>>> import numpy as np
>>> from numpy import linalg as LA
>>> np.set_printoptions(precision=2, suppress=True, linewidth=200, legacy="1.25")
>>> def tidy(a):
...     return np.round(a, 2) + 0
... 
>>> feats = np.loadtxt("block0.csv", delimiter=",")
>>> print(tidy(feats))
[[-0.09  0.06 -0.08 -0.26  0.    0.33  0.24 -0.87]
 [ 0.12 -0.38  0.78 -0.25  0.17 -0.28 -0.18 -0.2 ]
 [ 0.32 -0.48 -0.56 -0.38  0.4  -0.07 -0.21  0.01]
 [ 0.09  0.08 -0.19 -0.02 -0.2  -0.85  0.39 -0.19]
 [-0.7  -0.16 -0.01 -0.58 -0.07  0.    0.25  0.3 ]
 [-0.2   0.25 -0.13 -0.21 -0.38 -0.2  -0.79 -0.18]
 [ 0.26  0.72  0.11 -0.46  0.4  -0.02  0.04  0.16]
 [-0.52  0.1  -0.07  0.37  0.68 -0.23 -0.15 -0.17]]
>>> r0 = np.array([0, 0, 3, 1, 1, 0, 1, 1])
>>> A2 = feats + np.outer(r0, np.eye(8)[4])
>>> print(tidy(A2))
[[-0.09  0.06 -0.08 -0.26  0.    0.33  0.24 -0.87]
 [ 0.12 -0.38  0.78 -0.25  0.17 -0.28 -0.18 -0.2 ]
 [ 0.32 -0.48 -0.56 -0.38  3.4  -0.07 -0.21  0.01]
 [ 0.09  0.08 -0.19 -0.02  0.8  -0.85  0.39 -0.19]
 [-0.7  -0.16 -0.01 -0.58  0.93  0.    0.25  0.3 ]
 [-0.2   0.25 -0.13 -0.21 -0.38 -0.2  -0.79 -0.18]
 [ 0.26  0.72  0.11 -0.46  1.4  -0.02  0.04  0.16]
 [-0.52  0.1  -0.07  0.37  1.68 -0.23 -0.15 -0.17]]
>>> print(tidy(LA.det(A2) / LA.det(feats)), tidy(1 + LA.solve(feats, r0)[4]))
3.0 3.0
>>> print(tidy(LA.norm(feats, axis=0)))
[1. 1. 1. 1. 1. 1. 1. 1.]
>>> print(tidy((feats + feats.T) / 2))
[[-0.09  0.09  0.12 -0.08 -0.35  0.06  0.25 -0.69]
 [ 0.09 -0.38  0.15 -0.09  0.01 -0.01  0.27 -0.05]
 [ 0.12  0.15 -0.56 -0.29  0.19 -0.1  -0.05 -0.03]
 [-0.08 -0.09 -0.29 -0.02 -0.39 -0.53 -0.03  0.09]
 [-0.35  0.01  0.19 -0.39 -0.07 -0.19  0.32  0.49]
 [ 0.06 -0.01 -0.1  -0.53 -0.19 -0.2  -0.41 -0.21]
 [ 0.25  0.27 -0.05 -0.03  0.32 -0.41  0.04  0.  ]
 [-0.69 -0.05 -0.03  0.09  0.49 -0.21  0.   -0.17]]
>>> print(np.allclose(feats @ feats.T, feats.T @ feats))
True
>>> print(tidy(np.sort(np.abs(LA.eigvals(feats)))))
[1. 1. 1. 1. 1. 1. 1. 1.]
>>> print(tidy(LA.matrix_power(feats, 3)))
[[ 0.17 -0.14 -0.01  0.26  0.19  0.36 -0.59 -0.61]
 [-0.56  0.66 -0.02  0.15 -0.32  0.33 -0.12 -0.03]
 [ 0.26  0.31  0.16  0.03 -0.13 -0.51 -0.66  0.31]
 [-0.04  0.34 -0.08 -0.8   0.38 -0.07 -0.06 -0.29]
 [-0.73 -0.32 -0.06  0.12  0.21 -0.5  -0.16 -0.15]
 [ 0.21  0.18 -0.81  0.18 -0.2  -0.32  0.14 -0.27]
 [-0.14 -0.33 -0.53 -0.28 -0.06  0.36 -0.38  0.48]
 [ 0.03  0.3  -0.17  0.38  0.78  0.08  0.07  0.33]]
>>> A2 = LA.inv(feats)
>>> print(tidy(A2))
[[-0.09  0.12  0.32  0.09 -0.7  -0.2   0.26 -0.52]
 [ 0.06 -0.38 -0.48  0.08 -0.16  0.25  0.72  0.1 ]
 [-0.08  0.78 -0.56 -0.19 -0.01 -0.13  0.11 -0.07]
 [-0.26 -0.25 -0.38 -0.02 -0.58 -0.21 -0.46  0.37]
 [ 0.    0.17  0.4  -0.2  -0.07 -0.38  0.4   0.68]
 [ 0.33 -0.28 -0.07 -0.85  0.   -0.2  -0.02 -0.23]
 [ 0.24 -0.18 -0.21  0.39  0.25 -0.79  0.04 -0.15]
 [-0.87 -0.2   0.01 -0.19  0.3  -0.18  0.16 -0.17]]
>>> print(tidy(LA.det(feats) * LA.det(A2)))
1.0
>>> print(tidy(LA.slogdet(feats)[0]))
-1.0
>>> data = np.load("arr.npy")
>>> print(data)
[[ 1  0  0  0]
 [ 2  0  0  0]
 [ 2  1 -2  0]
 [ 2 -2 -1  0]]
>>> print(np.kron(np.eye(2, dtype=int), data))
[[ 1  0  0  0  0  0  0  0]
 [ 2  0  0  0  0  0  0  0]
 [ 2  1 -2  0  0  0  0  0]
 [ 2 -2 -1  0  0  0  0  0]
 [ 0  0  0  0  1  0  0  0]
 [ 0  0  0  0  2  0  0  0]
 [ 0  0  0  0  2  1 -2  0]
 [ 0  0  0  0  2 -2 -1  0]]
>>> print(tidy(LA.eigvals(data)))
[ 0. -2.  0.  1.]
>>> print(np.einsum("ij,ji->", data, data))
5
>>> print(np.poly(data))
[ 1.  1. -2.  0.  0.]
